$ ipython --no-banner

In [1]: import numpy as np

In [2]: np.set_printoptions(precision=2, suppress=True, linewidth=140)

In [3]: def tidy(a):
   ...:     return np.round(a, 2) + 0
   ...: 

In [4]: rng = np.random.default_rng(6043)

In [5]: K = np.array([[-3, -6, 4, -8, -8],
   ...:     [1, -1, 0, 7, 3],
   ...:     [1, -6, 0, 2, -6],
   ...:     [0, -7, 2, 0, -1]]) * (rng.random((4, 5)) < 0.3)

In [6]: K
Out[6]: 
array([[ 0, -6,  0, -8, -8],
       [ 0,  0,  0,  0,  3],
       [ 0,  0,  0,  0, -6],
       [ 0,  0,  2,  0, -1]])

In [7]: # rows and columns are dependent

In [8]: T = np.stack([K, -1 * K, K[::-1]])

In [9]: T.shape
Out[9]: (3, 4, 5)

In [10]: np.einsum("bij,cij->bc", T, T)
Out[10]: 
array([[ 214, -214,  -20],
       [-214,  214,   20],
       [ -20,   20,  214]])

In [11]: T.sum(axis=0)
Out[11]: 
array([[ 0,  0,  2,  0, -1],
       [ 0,  0,  0,  0, -6],
       [ 0,  0,  0,  0,  3],
       [ 0, -6,  0, -8, -8]])

In [12]: rank = np.linalg.matrix_rank(K)

In [13]: rank
Out[13]: np.int64(3)

In [14]: null = np.linalg.svd(K)[2][rank:].T

In [15]: print(np.allclose(K @ null, 0))
True

In [16]: print([int(np.linalg.matrix_rank(K[:, :j + 1])) for j in range(5)])
[0, 1, 2, 2, 3]

In [17]: tidy(null @ null.T)
Out[17]: 
array([[ 1.  ,  0.  ,  0.  ,  0.  ,  0.  ],
       [ 0.  ,  0.64,  0.  , -0.48,  0.  ],
       [ 0.  ,  0.  ,  0.  ,  0.  ,  0.  ],
       [ 0.  , -0.48,  0.  ,  0.36,  0.  ],
       [ 0.  ,  0.  ,  0.  ,  0.  ,  0.  ]])

In [18]: np.linalg.matrix_rank(K.T @ K), np.linalg.matrix_rank(K @ K.T)
Out[18]: (np.int64(3), np.int64(3))

In [19]: vec = np.array([7, 4, 7, 3, 8])

In [20]: a = np.maximum(K @ vec, 0)

In [21]: K * (a > 1e-9)[:, None]
Out[21]: 
array([[ 0,  0,  0,  0,  0],
       [ 0,  0,  0,  0,  3],
       [ 0,  0,  0,  0,  0],
       [ 0,  0,  2,  0, -1]])

In [22]: a
Out[22]: array([ 0, 24,  0,  6])

In [23]: m1 = np.array([[2.12, 0.04, 0.77],
    ...:     [2.0, -0.54, 0.69],
    ...:     [2.46, -0.16, 0.51],
    ...:     [2.35, 0.43, 0.85],
    ...:     [2.01, -0.6, 1.08],
    ...:     [1.71, 0.2, 0.83],
    ...:     [2.53, -0.03, 0.87],
    ...:     [1.99, 0.24, 0.93],
    ...:     [1.73, -0.02, 0.77],
    ...:     [0.91, -0.07, 0.54],
    ...:     [0.72, 0.84, 1.01],
    ...:     [1.07, 0.28, 0.4],
    ...:     [0.77, 0.39, 0.71],
    ...:     [0.51, -0.15, 0.94],
    ...:     [1.15, -0.15, 1.13],
    ...:     [1.19, 0.04, 1.6],
    ...:     [1.09, -0.11, 1.27],
    ...:     [0.6, -0.17, 1.11]])

In [24]: cent = m1[[5, 15]].astype(float)

In [25]: for _ in range(5):
    ...:     idx = np.linalg.norm(m1[:, None] - cent, axis=-1).argmin(axis=1)
    ...:     cent = np.array([m1[idx == j].mean(axis=0) for j in range(2)])
    ...: 

In [26]: idx
Out[26]: array([0, 0, 0, 0, 0, 0, 0, 0, 0, 1, 1, 1, 1, 1, 1, 1, 1, 1])

In [27]: tidy(cent)
Out[27]: 
array([[ 2.1 , -0.05,  0.81],
       [ 0.89,  0.1 ,  0.97]])

In [28]: np.abs(cent[1] - cent[0]).argmax()
Out[28]: np.int64(0)
